$ ipython --no-banner

In [1]: import numpy as np

In [2]: np.set_printoptions(precision=2, suppress=True, linewidth=140, sign=" ")

In [3]: F = np.load("test8.npy")

In [4]: print(F)
[[ 1.24  0.59  2.12]
 [ 4.03  2.22  5.22]
 [-4.68 -3.44 -5.86]
 [ 3.9   2.36  4.97]
 [-7.57 -5.67 -9.84]
 [ 4.66  3.02  6.62]
 [ 4.88  3.88  8.09]
 [ 4.73  3.53  6.59]
 [ 0.19  0.51  0.51]
 [-0.48 -0.84 -1.01]
 [ 5.2   3.38  6.92]
 [-7.01 -4.9  -9.54]
 [ 6.96  4.9   8.6 ]
 [ 5.63  4.19  8.15]
 [-6.21 -4.63 -8.49]]

In [5]: other = np.c_[F[:, :1] @ np.array([[3]]), np.array([-1, -3, -1, 1, 3, 0, -1, -3, -1, -3, 0, 3, -3, 3, 2])]

In [6]: print(other)
[[  3.72  -1.  ]
 [ 12.09  -3.  ]
 [-14.04  -1.  ]
 [ 11.7    1.  ]
 [-22.71   3.  ]
 [ 13.98   0.  ]
 [ 14.64  -1.  ]
 [ 14.19  -3.  ]
 [  0.57  -1.  ]
 [ -1.44  -3.  ]
 [ 15.6    0.  ]
 [-21.03   3.  ]
 [ 20.88  -3.  ]
 [ 16.89   3.  ]
 [-18.63   2.  ]]

In [7]: np.linalg.norm(np.linalg.qr(F)[0].T @ other, axis=0) ** 2 / ((other ** 2).sum(axis=0) + 1e-12)
Out[7]: array([ 1. ,  0.3])

In [8]: np.round(np.linalg.lstsq(F, other[:, 0])[0], 2) + 0
Out[8]: array([ 3.,  0.,  0.])

In [9]: print(np.linalg.matrix_rank(other))
2

In [10]: Xs = F - F.mean(axis=0)

In [11]: vecs = np.linalg.svd(Xs)[2][:1]

In [12]: other = Xs - Xs @ vecs.T @ vecs

In [13]: other.std(axis=0)
Out[13]: array([ 0.25,  0.22,  0.2 ])

In [14]: np.linalg.norm(other, axis=1).round(6).argmax()
Out[14]: np.int64(6)

In [15]: np.cov(Xs @ vecs.T, rowvar=False)
Out[15]: array( 85.71)

In [16]: np.diag(vecs.T @ vecs)
Out[16]: array([ 0.3 ,  0.15,  0.55])

In [17]: round(float(np.linalg.norm(other) / np.linalg.norm(Xs)), 2)
Out[17]: 0.04

In [18]: P = F @ np.linalg.solve(F.T @ F, F.T)

In [19]: np.allclose(P @ P, P)
Out[19]: True

In [20]: np.diag(P)
Out[20]: array([ 0.16,  0.3 ,  0.15,  0.14,  0.3 ,  0.17,  0.58,  0.08,  0.09,  0.15,  0.13,  0.14,  0.31,  0.15,  0.13])

In [21]: P @ F[:, 2]
Out[21]: array([ 2.12,  5.22, -5.86,  4.97, -9.84,  6.62,  8.09,  6.59,  0.51, -1.01,  6.92, -9.54,  8.6 ,  8.15, -8.49])

In [22]: round(np.trace(P), 2)
Out[22]: np.float64(3.0)

In [23]: J = np.load("dump.npy")

In [24]: J
Out[24]: 
array([[-2,  0,  0,  0],
       [ 0,  2,  0,  0],
       [ 0,  0,  0,  0],
       [ 0,  0,  0,  2]])

In [25]: rng = np.random.default_rng(478745)

In [26]: other = J + rng.integers(-2, 3, (4, 3)) @ rng.integers(-2, 3, (3, 4))

In [27]: print(other)
[[-4  4  2 10]
 [-2  4  1  4]
 [-2  2 -2  1]
 [-4  4 -2  6]]

In [28]: other - J
Out[28]: 
array([[-2,  4,  2, 10],
       [-2,  2,  1,  4],
       [-2,  2, -2,  1],
       [-4,  4, -2,  4]])

In [29]: np.abs(other - J).sum(axis=1)
Out[29]: array([ 18,   9,   7,  14])

In [30]: mat = np.array([[-3.0, 1.0, 0.0], [0.0, -3.0, 1.0], [0.0, 0.0, -3.0]])

In [31]: r0 = np.array([1, 0, 0])

In [32]: np.cross(mat[1, :3], mat[0, :3])
Out[32]: array([-1., -3., -9.])

In [33]: np.array([np.convolve(row, r0, "same") for row in mat])
Out[33]: 
array([[ 1.,  0.,  0.],
       [-3.,  1.,  0.],
       [ 0., -3.,  0.]])

In [34]: np.correlate(mat[1], mat[0], "full")
Out[34]: array([ 0.,  0., -3., 10., -3.])

In [35]: m1 = np.load("run5.npy")

In [36]: m1
Out[36]: 
array([[ 30., -10.,   2., -13.],
       [ -8.,  13.,   2.,   2.],
       [ 22., -10.,  10., -13.],
       [ 82., -40.,   2., -35.]])

In [37]: round(float(np.linalg.norm(m1, 2) / np.linalg.norm(m1)), 2)
Out[37]: 0.99

In [38]: np.abs(np.linalg.svd(m1)[2][-1])
Out[38]: array([ 0.38,  0.03,  0.33,  0.86])

In [39]: Q, vecs = np.linalg.qr(m1[:, :2])[0], np.linalg.qr(m1[:, 2:])[0]

In [40]: sv = np.linalg.svd(Q.T @ vecs, compute_uv=False)

In [41]: sv
Out[41]: array([ 1.  ,  0.31])

In [42]: other = np.array([[9], [3]])

In [43]: C = np.array([[-1, -2, 0, 3]])

In [44]: feats = other @ C

In [45]: feats
Out[45]: 
array([[ -9, -18,   0,  27],
       [ -3,  -6,   0,   9]])

In [46]: left, sv, VT = np.linalg.svd(J)

In [47]: np.argmax(sv[:-1] / (sv[1:] + 1e-6)) + 1
Out[47]: np.int64(3)

In [48]: sv
Out[48]: array([ 2.,  2.,  2.,  0.])

In [49]: other = left[:, :3] @ np.diag(sv[:3]) @ VT[:3]

In [50]: print(np.linalg.matrix_rank(J, rtol=0.05))
3

In [51]: round(np.linalg.norm(J - other, 2), 2), sv[3]
Out[51]: (np.float64(0.0), np.float64(0.0))

In [52]: other
Out[52]: 
array([[-2.,  0.,  0.,  0.],
       [ 0.,  2.,  0.,  0.],
       [ 0.,  0.,  0.,  0.],
       [ 0.,  0.,  0.,  2.]])

In [53]: round(float(np.linalg.norm(J - other) / np.linalg.norm(J)), 2)
Out[53]: 0.0

In [54]: np.linalg.matrix_rank(other)
Out[54]: np.int64(3)

In [55]: rk = np.linalg.matrix_rank(other)

In [56]: rk
Out[56]: np.int64(3)

In [57]: N = np.linalg.svd(other)[2][rk:].T

In [58]: N[:, 0] / N[np.abs(N[:, 0]).round(6).argmax(), 0]
Out[58]: array([ 0.,  0.,  1.,  0.])

In [59]: other @ N
Out[59]: 
array([[ 0.],
       [ 0.],
       [ 0.],
       [ 0.]])

In [60]: np.allclose(other @ N, 0)
Out[60]: True

In [61]: [int(np.linalg.matrix_rank(np.delete(other, i, axis=0))) for i in range(4)]
Out[61]: [2, 2, 3, 2]

In [62]: [int(np.linalg.matrix_rank(other[:, :j + 1])) for j in range(4)]
Out[62]: [1, 2, 2, 3]

In [63]: left, sv, VT = np.linalg.svd(feats)

In [64]: sv.round(2) + 0
Out[64]: array([ 35.5,   0. ])

In [65]: other = left[:, :1] @ np.diag(sv[:1]) @ VT[:1]

In [66]: np.round(np.abs(feats - other).max(), 2)
Out[66]: np.float64(0.0)

In [67]: print(np.linalg.matrix_rank(feats, rtol=0.05))
1

In [68]: round(np.linalg.norm(feats - other, 2), 2), round(sv[1], 2)
Out[68]: (np.float64(0.0), np.float64(0.0))

In [69]: np.round(np.linalg.norm(feats - other) / np.linalg.norm(feats), 2)
Out[69]: np.float64(0.0)

In [70]: other = np.array([[1, -1, -3], [2, 3, -3], [0, 3, 2]])

In [71]: other[-1] = other[0]

In [72]: E = other + 0.02 * np.eye(3)

In [73]: E
Out[73]: 
array([[ 1.02, -1.  , -3.  ],
       [ 2.  ,  3.02, -3.  ],
       [ 1.  , -1.  , -2.98]])

In [74]: W = np.array([[1, -3, -5], [-1, -3, -3], [-2, -1, -5]])

In [75]: coef = np.array([-7, 9, -6])

In [76]: act = np.maximum(E @ W + coef, 0)

In [77]: print((act > 0).astype(int))
[[ 1  1  1]
 [ 0  0  0]
 [ 1  1  1]]

In [78]: C = np.array([[-5, 8, 1], [2, 2, -3], [-1, 4, -5]])

In [79]: act @ C
Out[79]: 
array([[ 11.88,  59.64, -69.3 ],
       [  0.  ,   0.  ,   0.  ],
       [ 12.26,  59.24, -69.48]])

In [80]: W @ C
Out[80]: 
array([[ -6, -18,  35],
       [  2, -26,  23],
       [ 13, -38,  26]])

In [81]: print((act @ C).round(6).argmax(axis=1))
[ 1  0  1]

In [82]: W0 = np.load("layer5.npy")

In [83]: W0
Out[83]: 
array([[  8,  -6,   4,   8],
       [ -8,   6,  -4,  -8],
       [-16,  12,  -8, -16]])

In [84]: rk = np.linalg.matrix_rank(W0)

In [85]: print(rk)
1

In [86]: N = np.linalg.svd(W0)[2][rk:].T

In [87]: [int(np.linalg.matrix_rank(W0[:, :j + 1])) for j in range(4)]
Out[87]: [1, 1, 1, 1]

In [88]: [int(np.linalg.matrix_rank(np.delete(W0, i, axis=0))) for i in range(3)]
Out[88]: [1, 1, 1]
